In [1]: import numpy as np

In [2]: np.set_printoptions(suppress=True, linewidth=120)

In [3]: W0 = np.load("run10.npy")

In [4]: print(W0)
[[0 0 0 0]
 [0 0 0 0]
 [0 0 0 0]
 [0 0 2 0]]

In [5]: rank = np.linalg.matrix_rank(W0)

In [6]: print(rank)
1

In [7]: null = np.linalg.svd(W0)[2][rank:].T

In [8]: print(null @ null.T)
[[1. 0. 0. 0.]
 [0. 1. 0. 0.]
 [0. 0. 0. 0.]
 [0. 0. 0. 1.]]

In [9]: print(np.linalg.matrix_rank(W0.T @ W0), np.linalg.matrix_rank(W0 @ W0.T))
1 1

In [10]: print([int(np.linalg.matrix_rank(np.delete(W0, i, axis=0))) for i in range(4)])
[1, 1, 1, 0]

In [11]: print(round(np.linalg.det(W0), 1))
0.0

In [12]: print((np.linalg.matrix_power((W0 != 0) + (W0.T != 0) + np.eye(4), 4) > 0).astype(int))
[[1 0 0 0]
 [0 1 0 0]
 [0 0 1 1]
 [0 0 1 1]]

In [13]: print(np.flatnonzero(np.linalg.matrix_power((W0 != 0) + (W0.T != 0) + np.eye(4), 4)[0]))
[0]

In [14]: print((W0 != 0).astype(int))
[[0 0 0 0]
 [0 0 0 0]
 [0 0 0 0]
 [0 0 1 0]]

In [15]: print(W0 @ W0)
[[0 0 0 0]
 [0 0 0 0]
 [0 0 0 0]
 [0 0 0 0]]

In [16]: M = np.cumsum(np.array([[3, 0, 1, 8],
    ...:     [2, 9, 5, 4],
    ...:     [4, 7, 2, 7],
    ...:     [1, 6, 2, 9],
    ...:     [0, 6, 8, 5],
    ...:     [4, 9, 5, 4],
    ...:     [9, 2, 3, 6],
    ...:     [7, 6, 5, 3],
    ...:     [3, 0, 3, 8],
    ...:     [8, 4, 5, 2],
    ...:     [9, 1, 6, 2],
    ...:     [2, 3, 9, 5],
    ...:     [0, 2, 9, 8],
    ...:     [1, 9, 7, 2],
    ...:     [6, 8, 3, 0],
    ...:     [9, 4, 6, 9]]), axis=0)

In [17]: print(M)
[[ 3  0  1  8]
 [ 5  9  6 12]
 [ 9 16  8 19]
 [10 22 10 28]
 [10 28 18 33]
 [14 37 23 37]
 [23 39 26 43]
 [30 45 31 46]
 [33 45 34 54]
 [41 49 39 56]
 [50 50 45 58]
 [52 53 54 63]
 [52 55 63 71]
 [53 64 70 73]
 [59 72 73 73]
 [68 76 79 82]]

In [18]: q, evecs = np.linalg.qr(M[:, :3])[0], np.linalg.qr(M[:, 3:])[0]

In [19]: sig = np.linalg.svd(q.T @ evecs, compute_uv=False)

In [20]: print(np.round(np.degrees(np.arccos(sig.clip(0, 1))), 1))
[4.6]

In [21]: D = np.linalg.norm(M[:, None] - M[None], axis=-1)

In [22]: print(D.shape)
(16, 16)

In [23]: print(D[15].round(6).argsort(kind="stable")[:4])
[15 14 13 12]

In [24]: print(D[:5, :5].round(1))
[[ 0.  11.2 21.5 31.8 41.8]
 [11.2  0.  10.9 21.6 31.2]
 [21.5 10.9  0.  11.  21. ]
 [31.8 21.6 11.   0.  11.2]
 [41.8 31.2 21.  11.2  0. ]]

In [25]: out = np.c_[M[:, :3] @ np.array([[3, 0, 3], [2, 2, 2], [1, 2, 0]]), np.array([0, 0, 0, 9, 6, -2, 0, 4, -6, 7, -4, 6, 3, -1, -2, -4])]

In [26]: print(out)
[[ 10   2   9   0]
 [ 39  30  33   0]
 [ 67  48  59   0]
 [ 84  64  74   9]
 [104  92  86   6]
 [139 120 116  -2]
 [173 130 147   0]
 [211 152 180   4]
 [223 158 189  -6]
 [260 176 221   7]
 [295 190 250  -4]
 [316 214 262   6]
 [329 236 266   3]
 [357 268 287  -1]
 [394 290 321  -2]
 [435 310 356  -4]]

In [27]: print(np.round(np.linalg.norm(np.linalg.qr(M)[0].T @ out, axis=0) ** 2 / ((out ** 2).sum(axis=0) + 1e-12), 1))
[1.  1.  1.  0.2]

In [28]: print(np.linalg.matrix_rank(np.c_[M, out]))
5

In [29]: print(np.round(np.linalg.lstsq(M, out[:, 0])[0], 1) + 0)
[3. 2. 1. 0.]

In [30]: def softmax(z):
    ...:     e = np.exp(z - z.max(axis=-1, keepdims=True))
    ...:     return e / e.sum(axis=-1, keepdims=True)
    ...: 

In [31]: print(np.round(softmax(M[5]), 1) + 0)
[0.  0.5 0.  0.5]

In [32]: S = M @ M.T / np.sqrt(4)

In [33]: print(softmax(S)[5] @ M)
[68. 76. 79. 82.]

In [34]: F = np.loadtxt("dump.csv", delimiter=",")

In [35]: print(F)
[[-2. -1.  5.]
 [ 0. -1.  2.]
 [-2.  1.  1.]]

In [36]: # looks like rank 2

In [37]: print([round(float(x), 1) for x in np.linalg.svd(F, compute_uv=False)[:3]])
[6.0, 2.2, 0.0]

In [38]: print(np.linalg.matrix_rank(F, rtol=0.1))
2

In [39]: print(np.argsort(-np.linalg.norm(F, axis=0).round(6), kind="stable")[:3])
[2 0 1]

In [40]: print(np.linalg.cond(F) > 100)
True

In [41]: U, sig, Vh = np.linalg.svd(F)

In [42]: print(np.argmax(sig[:-1] / (sig[1:] + 1e-6)) + 1)
2

In [43]: out = U[:, :2] @ np.diag(sig[:2]) @ Vh[:2]

In [44]: print(np.linalg.matrix_rank(F, rtol=0.05))
2

In [45]: print(round(np.abs(F - out).max(), 1))
0.0

In [46]: print(np.linalg.matrix_rank(out))
2

In [47]: print(round(np.linalg.norm(F - out, 2), 1), np.round(sig[2], 1))
0.0 0.0

In [48]: mat = np.load("arr.npy")

In [49]: print(mat)
[[-3  2  2  2 -4 -2]
 [ 4  2  1  4  4  5]
 [ 5 -2  0 -3 -3  0]]

In [50]: out = mat / np.sqrt((mat ** 2).mean(axis=1, keepdims=True))

In [51]: print(np.linalg.matrix_rank(mat - mat.mean(axis=1, keepdims=True)))
3

In [52]: print(out[0].round(1))
[-1.1  0.8  0.8  0.8 -1.5 -0.8]

In [53]: print(np.round(np.linalg.norm(out, axis=1), 1))
[2.4 2.4 2.4]

In [54]: print(np.linalg.matrix_rank(out) == np.linalg.matrix_rank(mat))
True

In [55]: print(mat.sum(axis=1))
[-3 20 -3]

In [56]: print(mat.shape)
(3, 6)

In [57]: print(round(float(np.linalg.norm(mat)), 1))
12.9

In [58]: print(mat - mat[0])
[[ 0  0  0  0  0  0]
 [ 7  0 -1  2  8  7]
 [ 8 -4 -2 -5  1  2]]

In [59]: print(np.count_nonzero(mat))
16

In [60]: mat[3]
IndexError: index 3 is out of bounds for axis 0 with size 3


In [61]: print(np.round(softmax(10 * mat[0]), 1) + 0)
[0.  0.3 0.3 0.3 0.  0. ]

In [62]: print(np.round(softmax(mat).sum(axis=1), 1))
[1. 1. 1.]

In [63]: print(np.round(softmax(mat[0]), 1) + 0)
[0.  0.3 0.3 0.3 0.  0. ]

In [64]: S = mat @ mat.T / np.sqrt(6)

In [65]: print(np.round(softmax(S)[0] @ mat, 1))
[-3.  2.  2.  2. -4. -2.]

In [66]: print(softmax(S).round(6).argmax(axis=1))
[0 1 2]

In [67]: out = mat[0, 0] * mat[1:] - np.outer(mat[1:, 0], mat[0])

In [68]: print(out)
[[  0 -14 -11 -20   4  -7]
 [  0  -4 -10  -1  29  10]]

In [69]: print(np.linalg.matrix_rank(out), np.linalg.matrix_rank(mat))
2 3

In [70]: print(np.round(mat[:, 0] / mat[0, 0], 1))
[ 1.  -1.3 -1.7]

In [71]: print(np.flatnonzero(~out.round(6).any(axis=1)))
[]

In [72]: t = np.radians(15)

In [73]: r_ = np.eye(6)

In [74]: r_[3, 3] = r_[5, 5] = np.cos(t)

In [75]: r_[3, 5], r_[5, 3] = -np.sin(t), np.sin(t)

In [76]: print(r_.round(1))
[[ 1.   0.   0.   0.   0.   0. ]
 [ 0.   1.   0.   0.   0.   0. ]
 [ 0.   0.   1.   0.   0.   0. ]
 [ 0.   0.   0.   1.   0.  -0.3]
 [ 0.   0.   0.   0.   1.   0. ]
 [ 0.   0.   0.   0.3  0.   1. ]]

In [77]: out = mat @ r_.T

In [78]: print(np.round(np.linalg.svd(mat, compute_uv=False), 1), np.round(np.linalg.svd(out, compute_uv=False), 1))
[9.5 7.5 4.5] [9.5 7.5 4.5]

In [79]: print(np.round(np.abs(out - mat).max(axis=0), 1))
[0.  0.  0.  1.4 0.  0.9]

In [80]: print(np.allclose(np.linalg.norm(mat, axis=1), np.linalg.norm(out, axis=1)))
True

In [81]: print(np.allclose(mat @ mat.T, out @ out.T))
True

In [82]: print(out.round(1))
[[-3.   2.   2.   2.4 -4.  -1.4]
 [ 4.   2.   1.   2.6  4.   5.9]
 [ 5.  -2.   0.  -2.9 -3.  -0.8]]

In [83]: data = np.loadtxt("mat.csv", delimiter=",")

In [84]: print(data)
[[ -2.2  -2.4  -1.6  -0.8]
 [ -3.7  -4.2  -3.1  -1.3]
 [  4.6   5.5   4.    1.6]
 [ -3.7  -4.3  -3.2  -1.2]
 [ -5.   -6.   -4.3  -1.9]
 [ 14.3  16.7  11.9   5. ]
 [  0.1   0.2   0.    0. ]
 [  3.5   3.9   2.7   1.2]
 [ -4.6  -5.3  -3.6  -1.6]
 [ -3.8  -4.4  -3.2  -1.1]
 [ -0.9  -1.2  -0.7  -0.4]
 [ -3.8  -4.4  -3.   -1.2]
 [ -4.   -5.   -3.5  -1.4]
 [  6.8   7.7   5.6   2. ]
 [ -5.   -6.   -4.2  -1.7]
 [ -0.6  -0.6  -0.4  -0.2]
 [ -1.4  -1.4  -0.9  -0.5]
 [  0.1  -0.1  -0.2   0.3]
 [-16.  -18.6 -13.2  -5.4]
 [ 11.6  13.6   9.7   4. ]
 [  6.9   7.9   5.7   2.3]
 [  6.    7.3   5.2   2. ]
 [  3.3   3.8   2.7   1. ]
 [  5.9   6.8   4.8   1.9]
 [ -7.6  -8.9  -6.3  -2.4]
 [ -5.2  -6.2  -4.4  -1.8]
 [  5.4   6.2   4.6   1.8]
 [ -2.2  -2.7  -1.5  -0.7]
 [ -2.4  -2.8  -2.1  -0.7]
 [ -1.6  -1.8  -1.3  -0.5]
 [  4.1   4.9   3.4   1.3]]

In [85]: r0, g = mat[1], mat[0]

In [86]: print(r0 @ r0)
78

In [87]: print(r0 @ g)
-24

In [88]: p = (r0 @ g) / (r0 @ r0) * r0

In [89]: print(round(float((g - p) @ r0), 1))
0.0

In [90]: print(np.outer(r0, g))
[[-12   8   8   8 -16  -8]
 [ -6   4   4   4  -8  -4]
 [ -3   2   2   2  -4  -2]
 [-12   8   8   8 -16  -8]
 [-12   8   8   8 -16  -8]
 [-15  10  10  10 -20 -10]]

In [91]: print(round(float(np.linalg.norm(r0 + g) ** 2 + np.linalg.norm(r0 - g) ** 2), 1))
238.0

In [92]: print(np.linalg.matrix_rank(np.outer(r0, g)))
1

In [93]: rng = np.random.default_rng(99089)

In [94]: idx = rng.permutation(4)

In [95]: out = data[:, idx] * rng.choice([-1, 1], 4)

In [96]: print(out)
[[  0.8   2.2  -2.4  -1.6]
 [  1.3   3.7  -4.2  -3.1]
 [ -1.6  -4.6   5.5   4. ]
 [  1.2   3.7  -4.3  -3.2]
 [  1.9   5.   -6.   -4.3]
 [ -5.  -14.3  16.7  11.9]
 [ -0.   -0.1   0.2   0. ]
 [ -1.2  -3.5   3.9   2.7]
 [  1.6   4.6  -5.3  -3.6]
 [  1.1   3.8  -4.4  -3.2]
 [  0.4   0.9  -1.2  -0.7]
 [  1.2   3.8  -4.4  -3. ]
 [  1.4   4.   -5.   -3.5]
 [ -2.   -6.8   7.7   5.6]
 [  1.7   5.   -6.   -4.2]
 [  0.2   0.6  -0.6  -0.4]
 [  0.5   1.4  -1.4  -0.9]
 [ -0.3  -0.1  -0.1  -0.2]
 [  5.4  16.  -18.6 -13.2]
 [ -4.  -11.6  13.6   9.7]
 [ -2.3  -6.9   7.9   5.7]
 [ -2.   -6.    7.3   5.2]
 [ -1.   -3.3   3.8   2.7]
 [ -1.9  -5.9   6.8   4.8]
 [  2.4   7.6  -8.9  -6.3]
 [  1.8   5.2  -6.2  -4.4]
 [ -1.8  -5.4   6.2   4.6]
 [  0.7   2.2  -2.7  -1.5]
 [  0.7   2.4  -2.8  -2.1]
 [  0.5   1.6  -1.8  -1.3]
 [ -1.3  -4.1   4.9   3.4]]

In [97]: U, _, Vh = np.linalg.svd(data.T @ out)

In [98]: print(idx)
[3 0 1 2]

In [99]: print(np.round(U @ Vh, 1) + 0)
[[ 0. -1.  0.  0.]
 [ 0.  0.  1.  0.]
 [ 0.  0.  0.  1.]
 [-1.  0.  0.  0.]]

In [100]: r0, g = out[19], out[3]

In [101]: print(np.round(r0 @ r0, 1))
429.6

In [102]: p = (r0 @ g) / (r0 @ r0) * r0

In [103]: print(np.linalg.matrix_rank(np.outer(r0, g)))
1

In [104]: print(np.round(g - p, 1) + 0)
[-0.1  0.   0.  -0.1]

In [105]: cov = np.cov(data, rowvar=False)

In [106]: print(np.round(np.linalg.eigvalsh(cov)[::-1], 1) + 0)
[116.   0.   0.   0.]

In [107]: print(cov.round(1))
[[36.6 42.8 30.4 12.3]
 [42.8 50.  35.5 14.4]
 [30.4 35.5 25.3 10.3]
 [12.3 14.4 10.3  4.2]]

In [108]: print(np.round(np.polyfit(data[:, 3], data[:, 2], 1), 1) + 0)
[2.5 0. ]

In [109]: print(np.round(np.corrcoef(data.T), 1))
[[1. 1. 1. 1.]
 [1. 1. 1. 1.]
 [1. 1. 1. 1.]
 [1. 1. 1. 1.]]

In [110]: print(round(np.corrcoef(data[:, 3], data[:, 2])[0, 1], 1))
1.0

In [111]: out = F / np.linalg.norm(F, axis=1, keepdims=True)

In [112]: cov = out @ out.T

In [113]: print(cov[0].round(1))
[1.  0.9 0.6]

In [114]: print(np.argwhere(np.triu(np.abs(cov) > 0.95, 1)))
[]

In [115]: print(cov.round(1))
[[1.  0.9 0.6]
 [0.9 1.  0.2]
 [0.6 0.2 1. ]]

In [116]: print(np.round(np.linalg.norm(out, axis=1), 1))
[1. 1. 1.]

In [117]: m1 = np.load("out10.npy")

In [118]: print(m1)
[[ 4  0  4  1]
 [-3 -7 -3 -6]
 [-3 -7 -3 -6]
 [-3 -7 -3 -6]]

In [119]: rank = np.linalg.matrix_rank(m1)

In [120]: print(rank)
2

In [121]: null = np.linalg.svd(m1)[2][rank:].T

In [122]: print(null.shape)
(4, 2)

In [123]: print(np.allclose(m1 @ null, 0))
True

In [124]: print([int(np.linalg.matrix_rank(m1[:i])) for i in range(1, len(m1) + 1)])
[1, 2, 2, 2]

In [125]: print(np.round(null @ null.T, 1))
[[ 0.5  0.1 -0.5 -0.1]
 [ 0.1  0.4  0.1 -0.5]
 [-0.5  0.1  0.5 -0.1]
 [-0.1 -0.5 -0.1  0.6]]

In [126]: r0, g = m1[0], m1[2]

In [127]: print(r0 @ r0)
33

In [128]: print(r0 @ g)
-30

In [129]: p = (r0 @ g) / (r0 @ r0) * r0

In [130]: print(p.round(1))
[-3.6 -0.  -3.6 -0.9]

In [131]: print(np.outer(r0, g))
[[-12 -28 -12 -24]
 [  0   0   0   0]
 [-12 -28 -12 -24]
 [ -3  -7  -3  -6]]

In [132]: U, sig, Vh = np.linalg.svd(m1)

In [133]: evecs = Vh[:(sig > 1e-8).sum()]

In [134]: vec = m1[3] + 2 * m1[2] + rng.integers(2) * np.eye(4)[1]

In [135]: print(vec)
[ -9. -20.  -9. -18.]

In [136]: print(np.round(evecs.T @ evecs, 1))
[[ 0.5 -0.1  0.5  0.1]
 [-0.1  0.6 -0.1  0.5]
 [ 0.5 -0.1  0.5  0.1]
 [ 0.1  0.5  0.1  0.4]]

In [137]: J = np.load("a.npy")

In [138]: print(J.round(1) + 0)
[[-2.7 -0.8  3.3 -2.5]
 [ 4.7 -1.   0.5  1.2]
 [ 0.3  1.5 -4.2  2.2]
 [ 4.6 -1.2  1.   0.9]
 [-4.4  0.3  1.3 -2. ]
 [-0.4 -1.5  4.2 -2.3]
 [-0.7  1.7 -4.2  1.9]
 [ 4.7 -1.1  0.6  1.2]
 [ 4.4 -1.5  1.7  0.5]
 [-0.5 -1.5  4.1 -2.3]
 [ 2.9  0.7 -3.1  2.5]
 [-0.8  1.8 -4.2  1.9]
 [-0.7 -1.4  4.1 -2.3]
 [-4.3  0.2  1.5 -2.1]
 [ 0.8  1.4 -4.1  2.4]
 [-3.4 -0.4  2.7 -2.5]
 [-4.7  1.1 -0.8 -1.1]
 [ 1.8  1.1 -3.8  2.5]
 [ 3.5  0.4 -2.6  2.4]
 [-4.2  1.6 -2.1 -0.2]
 [-4.   0.   2.  -2.3]
 [-1.8 -1.1  3.8 -2.5]
 [ 3.3  0.5 -2.8  2.5]
 [-3.5 -0.4  2.6 -2.4]
 [-4.4  1.5 -1.7 -0.5]]

In [139]: # null space of dimension 2

In [140]: print(J.shape)
(25, 4)

In [141]: print(round(float(np.abs(J).max()), 1))
4.7

In [142]: print(np.round(np.linalg.norm(J), 1))
25.0

In [143]: print(np.round(np.diff(J, axis=0), 1) + 0)
[[ 7.4 -0.3 -2.8  3.8]
 [-4.4  2.6 -4.7  1. ]
 [ 4.3 -2.8  5.2 -1.3]
 [-9.   1.5  0.2 -3. ]
 [ 4.  -1.8  2.9 -0.2]
 [-0.3  3.3 -8.4  4.2]
 [ 5.4 -2.8  4.8 -0.7]
 [-0.3 -0.4  1.2 -0.7]
 [-5.   0.   2.4 -2.8]
 [ 3.4  2.2 -7.3  4.8]
 [-3.7  1.1 -1.1 -0.6]
 [ 0.1 -3.2  8.3 -4.3]
 [-3.6  1.7 -2.6  0.2]
 [ 5.1  1.2 -5.6  4.5]
 [-4.2 -1.8  6.8 -4.8]
 [-1.3  1.6 -3.5  1.4]
 [ 6.5  0.  -3.   3.6]
 [ 1.7 -0.7  1.2 -0.1]
 [-7.7  1.2  0.5 -2.7]
 [ 0.2 -1.6  4.1 -2. ]
 [ 2.2 -1.1  1.8 -0.2]
 [ 5.1  1.6 -6.5  5. ]
 [-6.8 -0.8  5.4 -4.9]
 [-1.   1.8 -4.4  1.9]]

In [144]: J[25]
IndexError: index 25 is out of bounds for axis 0 with size 25


In [145]: W2 = J[[4, 10]].astype(float)

In [146]: for _ in range(3):
     ...:     idx = np.linalg.norm(J[:, None] - W2, axis=-1).argmin(axis=1)
     ...:     W2 = np.array([J[idx == j].mean(axis=0) for j in range(2)])
     ...: 

In [147]: print(idx)
[0 1 1 1 0 0 1 1 1 0 1 1 0 0 1 0 0 1 1 0 0 0 1 0 0]

In [148]: print(np.bincount(idx))
[13 12]
